$ python -q
>>> import numpy as np
>>> import numpy.linalg as la
>>> np.set_printoptions(suppress=True, linewidth=200)
>>> data = np.load("m.npy")
>>> data
array([[2., 4., 0.],
       [4., 3., 4.],
       [0., 4., 2.]])
>>> # symmetric
>>> np.allclose(data @ data.T, data.T @ data)
True
>>> (data + data.T) / 2
array([[2., 4., 0.],
       [4., 3., 4.],
       [0., 4., 2.]])
>>> np.trace(data)
np.float64(7.0)
>>> B = np.array([[0, 1, 2], [0, 2, 0], [1, 1, 2]])
>>> print(np.einsum("ij,ij->i", data, data))
[20. 41. 20.]
>>> np.vstack([data, B.T]).shape
(6, 3)
>>> B = data / la.norm(data, axis=1, keepdims=True)
>>> C2 = B @ B.T
>>> np.round(la.norm(B, axis=1), 4)
array([1., 1., 1.])
>>> np.argwhere(np.triu(np.abs(C2) > 0.95, 1))
array([], shape=(0, 2), dtype=int64)
>>> np.round(np.degrees(np.arccos(np.clip(C2[2, 0], -1, 1))), 4)
np.float64(36.8699)
>>> (np.abs(C2) > 0.9).astype(int)
array([[1, 0, 0],
       [0, 1, 0],
       [0, 0, 1]])
>>> np.all(la.eigvalsh(data) > 0)
np.False_
>>> print(np.round(la.eigvalsh(data).min(), 4))
-3.1789
>>> [round(float(la.det(data[:i, :i])), 2) + 0 for i in range(1, 4)]
[2.0, -10.0, -52.0]
>>> ev, vecs = la.eigh(data)
>>> print(np.round(la.svd(data, compute_uv=False), 4))
[8.1789 3.1789 2.    ]
>>> print(np.round(la.eigvalsh(data @ data), 4))
[ 4.     10.1055 66.8945]
>>> ev.round(4)
array([-3.1789,  2.    ,  8.1789])
>>> np.round(la.eigvalsh(data + -1 * np.eye(3)), 4)
array([-4.1789,  1.    ,  7.1789])
>>> np.round(np.abs(vecs[:, -1]), 4)
array([0.4775, 0.7376, 0.4775])
>>> (ev > 1e-8).sum(), (ev < -1e-8).sum()
(np.int64(2), np.int64(1))
>>> print(np.unique(ev.round(6) + 0, return_counts=True)[1])
[1 1 1]
>>> m1 = np.array([[2.0, 2.0, -2.0], [-8.0, -6.0, 4.0], [-4.0, -2.0, 0.0]])
>>> # null space of dimension 1
>>> np.argsort(-la.norm(m1, axis=0).round(6), kind="stable")[:3]
array([0, 1, 2])
>>> la.matrix_rank(m1, rtol=0.1)
np.int64(2)
>>> [round(float(x), 4) for x in la.svd(m1, compute_uv=False)[:3]]
[12.0, 2.0, 0.0]
>>> la.cond(m1) > 100
np.True_
>>> F = np.load("case14.npy")
>>> F
array([[ 4.601 , -3.287 , -4.2041, -0.4583],
       [ 5.1291, -1.8491, -2.4332,  2.6764],
       [ 2.8374, -3.2586, -2.3442, -0.3157],
       [ 3.8722, -4.0555, -1.6201,  1.7019],
       [ 3.1826, -3.0231, -4.5828,  1.3553],
       [ 2.457 , -4.0047, -3.7674,  0.245 ],
       [ 3.972 , -3.1455, -2.5154,  1.2754],
       [ 2.469 , -4.8931, -2.8783,  0.3484],
       [ 2.4851, -4.3711, -3.4143, -0.4342],
       [ 3.9542, -2.0686, -3.5686,  0.1268],
       [ 3.0258, -2.3358, -1.8424, -0.1676],
       [ 1.6293, -2.3567, -2.7638,  1.3661]])
>>> C2 = F.T @ F
>>> np.round(la.eigvalsh(C2)[::-1], 4)
array([375.4924,  19.0734,   9.1183,   6.2563])
>>> np.round(la.svd(F, compute_uv=False) ** 2, 4)
array([375.4924,  19.0734,   9.1183,   6.2563])
>>> print(np.round(np.trace(C2), 4), round(float((F ** 2).sum()), 4))
409.9404 409.9404
>>> E = np.loadtxt("out8.csv", delimiter=",")
>>> E
array([[ -8.8614,  -2.2172,  -1.6628,  -5.3678],
       [ -9.7829,  -3.2159,  -2.7886,  -6.3039],
       [  4.8812,   1.7926,   1.2803,   2.863 ],
       [ -2.1717,  -0.3075,  -0.6363,  -1.2658],
       [-11.0779,  -3.9265,  -2.2277,  -7.1399],
       [  9.4893,   3.2251,   2.6616,   7.0355],
       [  3.8481,   1.4082,   1.095 ,   2.5362],
       [  1.2426,   0.2224,   0.5067,   0.5789],
       [  4.727 ,   1.4265,   1.0363,   3.5182],
       [  2.364 ,   0.7546,   0.4516,   1.811 ],
       [  9.6286,   3.2303,   2.52  ,   6.167 ],
       [ -5.1786,  -1.5955,  -1.2564,  -3.072 ],
       [  9.8021,   3.3645,   1.6476,   6.5634],
       [  4.8008,   1.7064,   0.9122,   3.6975],
       [ -2.6381,  -0.323 ,  -0.8265,  -1.5382],
       [-10.9317,  -4.0875,  -2.6098,  -6.7679]])
>>> lab = E[:, 0] > np.median(E[:, 0])
>>> r0 = E[lab].mean(axis=0) - E[~lab].mean(axis=0)
>>> ((E - E.mean(axis=0)) @ r0 > 0).astype(int)
array([0, 0, 1, 0, 0, 1, 1, 1, 1, 1, 1, 0, 1, 1, 0, 0])
>>> (((E - E.mean(axis=0)) @ r0 > 0) == lab).mean()
np.float64(0.9375)
>>> r0.round(4)
array([12.3676,  4.0449,  2.8883,  8.1336])
>>> lab.astype(int)
array([0, 0, 1, 0, 0, 1, 1, 0, 1, 1, 1, 0, 1, 1, 0, 0])
>>> np.argsort(-np.abs(r0).round(6), kind="stable")
array([0, 3, 1, 2])
>>> rk = la.matrix_rank(m1)
>>> rk
np.int64(2)
>>> ns = la.svd(m1)[2][rk:].T
>>> [int(la.matrix_rank(np.delete(m1, i, axis=0))) for i in range(3)]
[2, 2, 2]
>>> np.round(ns[:, 0] / ns[np.abs(ns[:, 0]).round(6).argmax(), 0], 4)
array([-0.5,  1. ,  0.5])
>>> np.allclose(m1 @ ns, 0)
True
>>> print(np.round(m1 @ ns, 4) + 0)
[[0.]
 [0.]
 [0.]]
>>> np.round(ns @ ns.T, 4)
array([[ 0.1667, -0.3333, -0.1667],
       [-0.3333,  0.6667,  0.3333],
       [-0.1667,  0.3333,  0.1667]])
>>> la.matrix_rank(m1.T @ m1), la.matrix_rank(m1 @ m1.T)
(np.int64(2), np.int64(2))
>>> [int(la.matrix_rank(m1[:i])) for i in range(1, len(m1) + 1)]
[1, 2, 2]
